$ ipython --no-banner

In [1]: import numpy as np

In [2]: np.set_printoptions(precision=3, suppress=True, linewidth=120)

In [3]: def rnd(a):
   ...:     return np.round(a, 3) + 0
   ...: 

In [4]: W0 = np.array([[3.0, -1.0, -1.0, 2.0],
   ...:     [2.0, 1.0, -2.0, 2.0],
   ...:     [2.0, 1.0, -2.0, 2.0],
   ...:     [2.0, -1.0, -1.0, 3.0]])

In [5]: # null space of dimension 1

In [6]: Uu, sv, VT = np.linalg.svd(W0)

In [7]: vecs = VT[:(sv > 1e-8).sum()]

In [8]: rng = np.random.default_rng(2304)

In [9]: vec = W0[3] + 3 * W0[1] + rng.integers(2) * np.eye(4)[1]

In [10]: vec
Out[10]: array([ 8.,  2., -7.,  9.])

In [11]: np.linalg.matrix_rank(np.vstack([W0, vec]))
Out[11]: np.int64(3)

In [12]: rnd(vecs.T @ vecs)
Out[12]: 
array([[ 0.933, -0.133, -0.2  , -0.067],
       [-0.133,  0.733, -0.4  , -0.133],
       [-0.2  , -0.4  ,  0.4  , -0.2  ],
       [-0.067, -0.133, -0.2  ,  0.933]])

In [13]: rnd(np.diag(vecs.T @ vecs))
Out[13]: array([0.933, 0.733, 0.4  , 0.933])

In [14]: t3 = np.stack([W0, 4 * W0, W0[::-1]])

In [15]: (t3 @ W0.T).shape
Out[15]: (3, 4, 4)

In [16]: np.linalg.matrix_rank(t3)
Out[16]: array([3, 3, 3])

In [17]: rnd(np.linalg.norm(t3, axis=(1, 2)))
Out[17]: array([ 7.483, 29.933,  7.483])

In [18]: feats = np.load("case10.npy")

In [19]: rnd(feats)
Out[19]: 
array([[ 0.335, -0.284, -0.153, -0.345],
       [-0.284,  0.24 ,  0.13 ,  0.292],
       [-0.153,  0.13 ,  0.905, -0.214],
       [-0.345,  0.292, -0.214,  0.519]])

In [20]: # symmetric

In [21]: r0, g = feats[0], feats[2]

In [22]: rnd(r0 @ g)
Out[22]: np.float64(-0.153)

In [23]: p = (r0 @ g) / (r0 @ r0) * r0

In [24]: rnd(p)
Out[24]: array([-0.153,  0.13 ,  0.07 ,  0.157])

In [25]: rnd(g - p)
Out[25]: array([ 0.   ,  0.   ,  0.835, -0.371])

In [26]: rnd(feats.mean(axis=0))
Out[26]: array([-0.112,  0.094,  0.167,  0.063])

In [27]: rnd(feats - feats[0])
Out[27]: 
array([[ 0.   ,  0.   ,  0.   ,  0.   ],
       [-0.619,  0.524,  0.283,  0.637],
       [-0.489,  0.414,  1.058,  0.131],
       [-0.68 ,  0.576, -0.06 ,  0.864]])

In [28]: rnd(np.linalg.norm(feats))
Out[28]: np.float64(1.414)

In [29]: rnd(np.linalg.svd(feats, compute_uv=False))
Out[29]: array([1., 1., 0., 0.])

In [30]: rnd(feats.sum(axis=0))
Out[30]: array([-0.446,  0.378,  0.668,  0.253])

In [31]: rnd(feats.sum(axis=1))
Out[31]: array([-0.446,  0.378,  0.668,  0.253])

In [32]: feats[:, 4]
Traceback (most recent call last):
  Cell In[32], line 1
    feats[:, 4]
IndexError: index 4 is out of bounds for axis 1 with size 4


In [33]: arr = np.load("a.npy")

In [34]: arr
Out[34]: 
array([[ 163,    3,    0,    2,    2],
       [   3,   40,    2,    2,    0],
       [   2,    1, -140,    3,    3],
       [   0,    3,    0,  -38,    3],
       [   2,    3,    2,    0,   63]])

In [35]: rnd(np.linalg.eigvals(arr))
Out[35]: array([ 163.117, -140.038,   62.992,   40.006,  -38.077])

In [36]: np.einsum("ij,ji->", arr, arr)
Out[36]: np.int64(53236)

In [37]: np.einsum("ii->", arr)
Out[37]: np.int64(88)

In [38]: t3 = np.stack([arr, 4 * arr, arr[::-1]])

In [39]: np.linalg.matrix_rank(t3.reshape(3, -1))
Out[39]: np.int64(2)

In [40]: np.einsum("bij,cij->bc", t3, t3)
Out[40]: 
array([[ 53274, 213096,  20633],
       [213096, 852384,  82532],
       [ 20633,  82532,  53274]])

In [41]: t3.shape
Out[41]: (3, 5, 5)
